% ipython --no-banner

In [1]: import numpy as np

In [2]: np.set_printoptions(precision=3, suppress=True, linewidth=200)

In [3]: mat = np.array([[2, 1, 2, 1], [-3, 1, -3, 1], [2, 1, 2, 1], [-3, 1, -3, 1]])

In [4]: mat
Out[4]: 
array([[ 2,  1,  2,  1],
       [-3,  1, -3,  1],
       [ 2,  1,  2,  1],
       [-3,  1, -3,  1]])

In [5]: # columns 0 and 2 are equal

In [6]: mat @ np.linalg.pinv(mat) @ mat
Out[6]: 
array([[ 2.,  1.,  2.,  1.],
       [-3.,  1., -3.,  1.],
       [ 2.,  1.,  2.,  1.],
       [-3.,  1., -3.,  1.]])

In [7]: np.unique(mat.round(6), axis=0).shape
Out[7]: (2, 4)

In [8]: round(float(np.trace(np.linalg.pinv(mat) @ mat)), 3)
Out[8]: 2.0

In [9]: mat - mat[0]
Out[9]: 
array([[ 0,  0,  0,  0],
       [-5,  0, -5,  0],
       [ 0,  0,  0,  0],
       [-5,  0, -5,  0]])

In [10]: np.count_nonzero(mat)
Out[10]: np.int64(16)

In [11]: np.linalg.matrix_rank(mat)
Out[11]: np.int64(2)

In [12]: np.zeros(4, 4)
Traceback (most recent call last):
  Cell In[12], line 1
    np.zeros(4, 4)
TypeError: Cannot interpret '4' as a data type


In [13]: mat.sum(axis=0)
Out[13]: array([-2,  4, -2,  4])

In [14]: np.round(np.linalg.svd(mat, compute_uv=False), 3) + 0
Out[14]: array([7.236, 2.764, 0.   , 0.   ])

In [15]: mat.sum(axis=1)
Out[15]: array([ 6, -4,  6, -4])

In [16]: mat.shape
Out[16]: (4, 4)

In [17]: np.abs(mat).max()
Out[17]: np.int64(3)

In [18]: round(float(np.linalg.det(2 * mat)), 3), np.round(np.linalg.det(mat), 3)
Out[18]: (0.0, np.float64(0.0))

In [19]: round(float(np.linalg.det(mat[::-1])), 3)
Out[19]: 0.0

In [20]: np.einsum("ii->", mat)
Out[20]: np.int64(6)

In [21]: np.round(np.linalg.eigvals(mat), 3) + 0
Out[21]: array([3.+3.317j, 3.-3.317j, 0.+0.j   , 0.+0.j   ])

In [22]: np.round(np.linalg.eigvals(mat).sum().real, 3)
Out[22]: np.float64(6.0)

In [23]: def softmax(z):
    ...:     e = np.exp(z - z.max(axis=-1, keepdims=True))
    ...:     return e / e.sum(axis=-1, keepdims=True)
    ...: 

In [24]: np.round(softmax(10 * mat[1]), 3) + 0
Out[24]: array([0. , 0.5, 0. , 0.5])

In [25]: softmax(mat[1])
Out[25]: array([0.009, 0.491, 0.009, 0.491])

In [26]: S = mat @ mat.T / np.sqrt(4)

In [27]: softmax(S).round(6).argmax(axis=1)
Out[27]: array([0, 1, 0, 1])

In [28]: np.round(softmax(S + np.triu(np.full(S.shape, -np.inf), 1)), 3) + 0
Out[28]: 
array([[1. , 0. , 0. , 0. ],
       [0. , 1. , 0. , 0. ],
       [0.5, 0. , 0.5, 0. ],
       [0. , 0.5, 0. , 0.5]])

In [29]: np.round(softmax(S), 3) + 0
Out[29]: 
array([[0.5, 0. , 0.5, 0. ],
       [0. , 0.5, 0. , 0.5],
       [0.5, 0. , 0.5, 0. ],
       [0. , 0.5, 0. , 0.5]])

In [30]: F = np.load("run4.npy")

In [31]: F
Out[31]: 
array([[ 1, -1,  1, -1],
       [ 1,  0,  0,  0],
       [ 1,  1,  1,  1]])

In [32]: # column 3 repeats column 1

In [33]: r0 = np.array([3, -3])

In [34]: np.convolve(F[1], r0)
Out[34]: array([ 3, -3,  0,  0,  0])

In [35]: np.correlate(F[1], F[2], "full")
Out[35]: array([1, 1, 1, 1, 0, 0, 0])

In [36]: np.array([np.convolve(row, r0, "same") for row in F])
Out[36]: 
array([[ 3, -6,  6, -6],
       [ 3, -3,  0,  0],
       [ 3,  0,  0,  0]])

In [37]: np.polyval(r0, F[1])
Out[37]: array([ 0, -3, -3, -3])

In [38]: F @ F
Traceback (most recent call last):
  Cell In[38], line 1
    F @ F
ValueError: matmul: Input operand 1 has a mismatch in its core dimension 0, with gufunc signature (n?,k),(k,m?)->(n?,m?) (size 3 is different from 4)


In [39]: C2 = F.T @ F

In [40]: np.allclose(C2, C2.T)
Out[40]: True

In [41]: np.linalg.matrix_rank(C2)
Out[41]: np.int64(3)

In [42]: T = np.stack([F, -1 * F, F[::-1]])

In [43]: np.einsum("bij,cij->bc", T, T)
Out[43]: 
array([[ 9, -9,  1],
       [-9,  9, -1],
       [ 1, -1,  9]])

In [44]: np.linalg.norm(T, axis=(1, 2))
Out[44]: array([3., 3., 3.])

In [45]: (T @ F.T).shape
Out[45]: (3, 3, 3)

In [46]: np.linalg.matrix_rank(T)
Out[46]: array([3, 3, 3])

In [47]: w1 = np.array([[2, 2], [0, -1], [1, 1], [0, -2]])

In [48]: b = np.array([-2, -1])

In [49]: H = np.maximum(F @ w1 + b, 0)

In [50]: np.linalg.matrix_rank(H)
Out[50]: np.int64(2)

In [51]: H
Out[51]: 
array([[1, 5],
       [0, 1],
       [1, 0]])

In [52]: C = np.array([[2, 9, 4], [4, 7, 8]])

In [53]: w1 @ C
Out[53]: 
array([[ 12,  32,  24],
       [ -4,  -7,  -8],
       [  6,  16,  12],
       [ -8, -14, -16]])

In [54]: (H @ C).round(6).argmax(axis=1)
Out[54]: array([1, 2, 1])

In [55]: proj = H @ np.linalg.solve(H.T @ H, H.T)

In [56]: np.round((np.eye(3) - proj) @ H, 3) + 0
Out[56]: 
array([[0., 0.],
       [0., 0.],
       [0., 0.]])

In [57]: np.allclose(proj @ proj, proj)
Out[57]: True

In [58]: proj
Out[58]: 
array([[ 0.963,  0.185,  0.037],
       [ 0.185,  0.074, -0.185],
       [ 0.037, -0.185,  0.963]])

In [59]: M = np.load("dump.npy")

In [60]: M
Out[60]: 
array([[ 0,  1,  3,  0,  3],
       [ 0,  2,  3,  0,  3],
       [10,  0,  0,  2,  0]])

In [61]: # columns 2 and 4 are equal

In [62]: U, s, Vt = np.linalg.svd(M, full_matrices=False)

In [63]: np.allclose(U * s @ Vt, M)
Out[63]: True

In [64]: np.round(U.T @ U, 3) + 0
Out[64]: 
array([[1., 0., 0.],
       [0., 1., 0.],
       [0., 0., 1.]])

In [65]: (s > 1e-8).sum()
Out[65]: np.int64(3)

In [66]: s
Out[66]: array([10.198,  6.368,  0.666])

In [67]: np.round(Vt @ Vt.T, 3) + 0
Out[67]: 
array([[1., 0., 0.],
       [0., 1., 0.],
       [0., 0., 1.]])

In [68]: J = np.load("block16.npy")

In [69]: J
Out[69]: 
array([[  3,  -3,  -6],
       [  3,  -3,  -6],
       [  7,  -7, -10],
       [  2,  -2,  -2],
       [ -7,   7,  10]])

In [70]: np.unique(J.round(6), axis=0).shape
Out[70]: (4, 3)

In [71]: np.round(np.trace(np.linalg.pinv(J) @ J), 3)
Out[71]: np.float64(2.0)

In [72]: J @ np.linalg.pinv(J) @ J
Out[72]: 
array([[  3.,  -3.,  -6.],
       [  3.,  -3.,  -6.],
       [  7.,  -7., -10.],
       [  2.,  -2.,  -2.],
       [ -7.,   7.,  10.]])

In [73]: U, s, Vt = np.linalg.svd(J)

In [74]: evecs = Vt[:(s > 1e-8).sum()]

In [75]: rng = np.random.default_rng(4865)

In [76]: vec = J[2] + -1 * J[1] + rng.integers(2) * np.eye(3)[0]

In [77]: vec
Out[77]: array([ 5., -4., -4.])

In [78]: np.linalg.matrix_rank(np.vstack([J, vec]))
Out[78]: np.int64(3)

In [79]: round(float(np.linalg.norm(vec - evecs.T @ evecs @ vec)), 3)
Out[79]: 0.707

In [80]: theta = np.deg2rad(30)

In [81]: m1 = np.eye(4)

In [82]: m1[np.ix_([2, 1], [2, 1])] = [[np.cos(theta), -np.sin(theta)], [np.sin(theta), np.cos(theta)]]

In [83]: m1
Out[83]: 
array([[ 1.   ,  0.   ,  0.   ,  0.   ],
       [ 0.   ,  0.866,  0.5  ,  0.   ],
       [ 0.   , -0.5  ,  0.866,  0.   ],
       [ 0.   ,  0.   ,  0.   ,  1.   ]])

In [84]: w1 = np.array([[2, 2, -2, 2], [1, 2, -2, 0], [-2, 1, 2, 2], [1, 1, 0, 0]])

In [85]: b = np.array([0, 2, -2, 2])

In [86]: H = np.maximum(m1 @ w1 + b, 0)

In [87]: (H > 0).mean(axis=0)
Out[87]: array([0.5 , 1.  , 0.25, 1.  ])

In [88]: (H > 0).astype(int)
Out[88]: 
array([[1, 1, 0, 1],
       [0, 1, 0, 1],
       [0, 1, 1, 1],
       [1, 1, 0, 1]])

In [89]: np.linalg.matrix_rank(H)
Out[89]: np.int64(4)

In [90]: H
Out[90]: 
array([[2.   , 4.   , 0.   , 4.   ],
       [0.   , 4.232, 0.   , 3.   ],
       [0.   , 1.866, 0.732, 3.732],
       [1.   , 3.   , 0.   , 2.   ]])

In [91]: C = np.array([[1, 2, 3], [3, 2, 1], [3, 3, 3], [2, 0, 3]])

In [92]: (H @ C).round(6).argmax(axis=1)
Out[92]: array([0, 0, 0, 0])

In [93]: H @ C
Out[93]: 
array([[22.   , 12.   , 22.   ],
       [18.696,  8.464, 13.232],
       [15.258,  5.928, 15.258],
       [14.   ,  8.   , 12.   ]])

In [94]: vec = np.array([1, 2, 1, 2])

In [95]: np.round(np.linalg.det(m1), 3)
Out[95]: np.float64(1.0)

In [96]: m1.T @ (m1 @ vec)
Out[96]: array([1., 2., 1., 2.])

In [97]: round(np.linalg.norm(vec), 3), np.round(np.linalg.norm(m1 @ vec), 3)
Out[97]: (np.float64(3.162), np.float64(3.162))

In [98]: A2 = np.array([[-2, 2], [-1, 2]])

In [99]: C = np.array([[1, 2, 2], [0, -2, -1], [-1, 2, -2]])

In [100]: E = np.kron(A2, C)

In [101]: E
Out[101]: 
array([[-2, -4, -4,  2,  4,  4],
       [ 0,  4,  2,  0, -4, -2],
       [ 2, -4,  4, -2,  4, -4],
       [-1, -2, -2,  2,  4,  4],
       [ 0,  2,  1,  0, -4, -2],
       [ 1, -2,  2, -2,  4, -4]])

In [102]: z = rng.permutation(6)

In [103]: A2 = E[:, z] * rng.choice([-1, 1], 6)

In [104]: A2
Out[104]: 
array([[-4,  4,  4, -2, -2, -4],
       [ 4, -2, -4,  0,  0,  2],
       [-4, -4,  4,  2,  2,  4],
       [-2,  2,  4, -1, -2, -4],
       [ 2, -1, -4,  0,  0,  2],
       [-2, -2,  4,  1,  2,  4]])

In [105]: U, _, Vt = np.linalg.svd(E.T @ A2)

In [106]: np.round(U @ Vt, 3) + 0
Out[106]: 
array([[ 0.,  0.,  0.,  1.,  0.,  0.],
       [ 1.,  0.,  0.,  0.,  0.,  0.],
       [ 0., -1.,  0.,  0.,  0.,  0.],
       [ 0.,  0.,  0.,  0., -1.,  0.],
       [ 0.,  0.,  1.,  0.,  0.,  0.],
       [ 0.,  0.,  0.,  0.,  0., -1.]])

In [107]: z
Out[107]: array([1, 2, 4, 0, 3, 5])

In [108]: z = rng.permutation(6)

In [109]: z
Out[109]: array([3, 5, 0, 1, 4, 2])

In [110]: A2 = E[z][:, z]

In [111]: A2
Out[111]: 
array([[ 2,  4, -1, -2,  4, -2],
       [-2, -4,  1, -2,  4,  2],
       [ 2,  4, -2, -4,  4, -4],
       [ 0, -2,  0,  4, -4,  2],
       [ 0, -2,  0,  2, -4,  1],
       [-2, -4,  2, -4,  4,  4]])

In [112]: np.allclose(A2, E)
Out[112]: False
